% ipython --no-banner

In [1]: import numpy as np

In [2]: np.set_printoptions(precision=3, suppress=True, linewidth=140, floatmode="fixed")

In [3]: rd = lambda a: np.round(a, 3) + 0

In [4]: K = np.load("w.npy")

In [5]: K
Out[5]: 
array([[-1, -2,  0,  0,  0,  0],
       [-2, -3,  0,  0,  0,  0],
       [ 0, -2,  0,  0,  0,  0],
       [ 0,  0, -1, -2,  0,  0],
       [ 0,  0, -2, -3,  0,  0],
       [ 0,  0,  0, -2,  0,  0],
       [ 0,  0,  0,  0, -1, -2],
       [ 0,  0,  0,  0, -2, -3],
       [ 0,  0,  0,  0,  0, -2]])

In [6]: hat = K @ np.linalg.solve(K.T @ K, K.T)

In [7]: hat @ K[:, 2]
Out[7]: array([ 0.000,  0.000,  0.000, -1.000, -2.000,  0.000,  0.000,  0.000,  0.000])

In [8]: np.trace(hat)
Out[8]: np.float64(6.0)

In [9]: rd(np.diag(hat))
Out[9]: array([0.238, 0.810, 0.952, 0.238, 0.810, 0.952, 0.238, 0.810, 0.952])

In [10]: rd(hat)
Out[10]: 
array([[ 0.238,  0.381,  0.190,  0.000,  0.000,  0.000,  0.000,  0.000,  0.000],
       [ 0.381,  0.810, -0.095,  0.000,  0.000,  0.000,  0.000,  0.000,  0.000],
       [ 0.190, -0.095,  0.952,  0.000,  0.000,  0.000,  0.000,  0.000,  0.000],
       [ 0.000,  0.000,  0.000,  0.238,  0.381,  0.190,  0.000,  0.000,  0.000],
       [ 0.000,  0.000,  0.000,  0.381,  0.810, -0.095,  0.000,  0.000,  0.000],
       [ 0.000,  0.000,  0.000,  0.190, -0.095,  0.952,  0.000,  0.000,  0.000],
       [ 0.000,  0.000,  0.000,  0.000,  0.000,  0.000,  0.238,  0.381,  0.190],
       [ 0.000,  0.000,  0.000,  0.000,  0.000,  0.000,  0.381,  0.810, -0.095],
       [ 0.000,  0.000,  0.000,  0.000,  0.000,  0.000,  0.190, -0.095,  0.952]])

In [11]: print(K - K[0])
[[ 0  0  0  0  0  0]
 [-1 -1  0  0  0  0]
 [ 1  0  0  0  0  0]
 [ 1  2 -1 -2  0  0]
 [ 1  2 -2 -3  0  0]
 [ 1  2  0 -2  0  0]
 [ 1  2  0  0 -1 -2]
 [ 1  2  0  0 -2 -3]
 [ 1  2  0  0  0 -2]]

In [12]: np.abs(K).max()
Out[12]: np.int64(3)

In [13]: K.sum(axis=1)
Out[13]: array([-3, -5, -2, -3, -5, -2, -3, -5, -2])

In [14]: np.unravel_index(np.abs(K).argmax(), K.shape)
Out[14]: (np.int64(1), np.int64(1))

In [15]: q, V = np.linalg.qr(K[:, :4])[0], np.linalg.qr(K[:, 4:])[0]

In [16]: s = np.linalg.svd(q.T @ V, compute_uv=False)

In [17]: np.degrees(np.arccos(s.clip(0, 1)))
Out[17]: array([90.000, 90.000])

In [18]: m1 = np.loadtxt("layer17.csv", delimiter=",")

In [19]: print(m1)
[[ 3.000  3.000  3.000  3.000  3.000  3.000  3.000]
 [ 3.000  6.000  6.000  6.000  6.000  6.000  6.000]
 [ 3.000  6.000  9.000  9.000  9.000  9.000  9.000]
 [ 3.000  6.000  9.000 12.000 12.000 12.000 12.000]
 [ 3.000  6.000  9.000 12.000 15.000 15.000 15.000]
 [ 3.000  6.000  9.000 12.000 15.000 18.000 18.000]
 [ 3.000  6.000  9.000 12.000 15.000 18.000 21.000]]

In [20]: x = np.array([3, 2, 2, 2, 2, 3, 0])

In [21]: y = m1 @ x

In [22]: beta, lr = np.zeros(7), 1 / np.linalg.norm(m1, 2) ** 2

In [23]: for i in range(200):
    ...:     beta -= lr * m1.T @ (m1 @ beta - y)
    ...:     if i % 50 == 0: print(i, round(np.linalg.norm(m1 @ beta - y), 3))
    ...: 
0 20.35
50 11.049
100 6.572
150 4.628

In [24]: rd(beta)
Out[24]: array([1.407, 2.183, 2.431, 2.333, 2.025, 1.584, 1.086])

In [25]: rd(np.linalg.cond(m1))
Out[25]: np.float64(87.567)
